$ python -q
>>> import numpy as np
>>> np.set_printoptions(suppress=True, linewidth=100)
>>> def tidy(a):
...     return np.round(a, 1) + 0
... 
>>> J = np.loadtxt("block14.csv", delimiter=",")
>>> J
array([[1., 0., 0., 2., 0.],
       [0., 0., 0., 0., 0.],
       [0., 2., 0., 0., 0.],
       [0., 0., 1., 0., 2.],
       [0., 0., 3., 0., 0.],
       [0., 0., 0., 0., 3.],
       [0., 2., 0., 1., 0.],
       [0., 2., 0., 0., 2.],
       [0., 0., 0., 0., 0.],
       [1., 0., 1., 1., 0.],
       [0., 0., 0., 3., 0.],
       [0., 3., 0., 0., 0.],
       [0., 0., 0., 0., 0.]])
>>> vec = np.array([2, -6, -6, 7, -7])
>>> rhs = J @ vec
>>> tidy(np.linalg.pinv(J) @ J)
array([[1., 0., 0., 0., 0.],
       [0., 1., 0., 0., 0.],
       [0., 0., 1., 0., 0.],
       [0., 0., 0., 1., 0.],
       [0., 0., 0., 0., 1.]])
>>> tidy(np.linalg.lstsq(J, rhs)[0])
array([ 2., -6., -6.,  7., -7.])
>>> rng = np.random.default_rng(40168)
>>> rhs = rhs + 0.3 * rng.normal(size=13)
>>> tidy(rhs)
array([ 15.9,   0.3, -11.9, -20.5, -18.3, -21.3,  -5.4, -26.4,   0.2,   3.3,  21.5, -18.4,  -0.2])
>>> coef, *_ = np.linalg.lstsq(J, rhs)
>>> tidy(np.linalg.norm(rhs - J @ coef))
np.float64(0.8)
>>> coef.round()
array([ 2., -6., -6.,  7., -7.])
>>> Y = J + rng.integers(-2, 3, (13, 4)) @ rng.integers(-2, 3, (4, 5))
>>> Y
array([[ -3.,   3.,  -2.,   0.,   1.],
       [ -6.,   7.,   2.,  -4.,   3.],
       [  0.,   4.,   4.,  -2.,   0.],
       [  4.,  -3.,   3.,   2.,   1.],
       [  1.,   4.,  11.,   4.,   8.],
       [ 10.,  -2.,  12.,   4.,   5.],
       [ -5.,   4.,  -4.,  -5.,  -4.],
       [  1.,   5.,   6.,   5.,  10.],
       [ -3.,  -1.,  -6.,  -2.,  -3.],
       [  5.,  -1.,   3.,   1.,  -1.],
       [ -2.,  -2.,  -4.,  -5., -10.],
       [ -2.,   4.,   2.,   1.,   2.],
       [ -3.,   2.,  -4.,  -2.,   0.]])
>>> Y - J
array([[ -4.,   3.,  -2.,  -2.,   1.],
       [ -6.,   7.,   2.,  -4.,   3.],
       [  0.,   2.,   4.,  -2.,   0.],
       [  4.,  -3.,   2.,   2.,  -1.],
       [  1.,   4.,   8.,   4.,   8.],
       [ 10.,  -2.,  12.,   4.,   2.],
       [ -5.,   2.,  -4.,  -6.,  -4.],
       [  1.,   3.,   6.,   5.,   8.],
       [ -3.,  -1.,  -6.,  -2.,  -3.],
       [  4.,  -1.,   2.,   0.,  -1.],
       [ -2.,  -2.,  -4.,  -8., -10.],
       [ -2.,   1.,   2.,   1.,   2.],
       [ -3.,   2.,  -4.,  -2.,   0.]])
>>> np.abs(Y - J).sum(axis=1)
array([12., 22.,  8., 12., 25., 30., 21., 23., 15.,  8., 26.,  8., 11.])
>>> np.linalg.matrix_rank(Y - J, tol=1e-8)
np.int64(4)
>>> Ac = J - J.mean(axis=0)
>>> U, s, Vh = np.linalg.svd(Ac, full_matrices=False)
>>> (np.sign(U[:, 0]) == np.sign(U[0, 0])).astype(int)
array([1, 1, 0, 0, 1, 0, 0, 0, 1, 1, 1, 0, 1])
>>> tidy((s ** 2).sum() ** 2 / (s ** 4).sum())
np.float64(3.6)
>>> tidy(Vh[0] * np.sign(Vh[0, np.abs(Vh[0]).argmax()]))
array([-0.2,  0.7, -0.2, -0.5,  0.4])
>>> np.searchsorted(np.cumsum(s ** 2) / (s ** 2).sum(), 0.9) + 1
np.int64(4)
>>> tidy(s)
array([4.2, 4. , 3.2, 2.2, 1.1])
>>> W0 = np.load("layer19.npy")
>>> W0
array([[-5,  4, -9,  2, -4, -2,  8],
       [ 4, -5,  4, -9,  2, -4, -2],
       [-9,  4, -5,  4, -9,  2, -4],
       [ 2, -9,  4, -5,  4, -9,  2],
       [-4,  2, -9,  4, -5,  4, -9],
       [-2, -4,  2, -9,  4, -5,  4],
       [ 8, -2, -4,  2, -9,  4, -5]])
>>> Q, r_ = np.linalg.qr(W0)
>>> Q.shape, r_.shape
((7, 7), (7, 7))
>>> np.allclose(r_.T @ r_, W0.T @ W0)
True
>>> K = np.loadtxt("case15.csv", delimiter=",")
>>> K
array([[-3.,  2.,  3., -2.,  0.],
       [-3.,  0.,  1.,  2.,  1.],
       [-3.,  0.,  1.,  2.,  1.],
       [ 3.,  1., -2.,  3., -3.],
       [-1., -3., -3., -3.,  0.],
       [ 1.,  1.,  2.,  1.,  1.],
       [ 0., -2.,  1., -1.,  2.],
       [-3., -1.,  1.,  2.,  2.]])
>>> vec = np.array([2, 0, 0, 1, 1])
>>> rhs = K @ vec
>>> tidy(np.linalg.solve(K.T @ K, K.T @ rhs))
array([2., 0., 0., 1., 1.])
>>> tidy(np.linalg.pinv(K) @ K)
array([[1., 0., 0., 0., 0.],
       [0., 1., 0., 0., 0.],
       [0., 0., 1., 0., 0.],
       [0., 0., 0., 1., 0.],
       [0., 0., 0., 0., 1.]])
>>> try:
...     np.linalg.solve(K, rhs)
... except np.linalg.LinAlgError as e:
...     print("failed:", e)
... 
failed: Last 2 dimensions of the array must be square
>>> rhs = rhs + 0.3 * rng.normal(size=8)
>>> tidy(rhs)
array([-7.7, -3.2, -2.8,  5.5, -5.2,  3.7,  1.1, -1.9])
>>> coef, *_ = np.linalg.lstsq(K, rhs)
>>> coef.round()
array([2., 0., 0., 1., 1.])
>>> feats = np.array([[-1, 0, 0, 0, 0, 0],
...     [0, -3, 0, 0, 0, 0],
...     [0, 0, 0, 0, 0, 0],
...     [0, 0, 0, -1, 0, 0],
...     [0, 0, 0, 0, -2, 0],
...     [0, 0, 0, 0, 0, 3]])
>>> [round(float(x), 1) for x in np.linalg.svd(feats, compute_uv=False)[:3]]
[3.0, 3.0, 2.0]
>>> np.argsort(-np.linalg.norm(feats, axis=0).round(6), kind="stable")[:3]
array([1, 5, 4])
>>> Y = feats[0, 0] * feats[1:] - np.outer(feats[1:, 0], feats[0])
>>> Y
array([[ 0,  3,  0,  0,  0,  0],
       [ 0,  0,  0,  0,  0,  0],
       [ 0,  0,  0,  1,  0,  0],
       [ 0,  0,  0,  0,  2,  0],
       [ 0,  0,  0,  0,  0, -3]])
>>> np.flatnonzero(~Y.round(6).any(axis=1))
array([1])
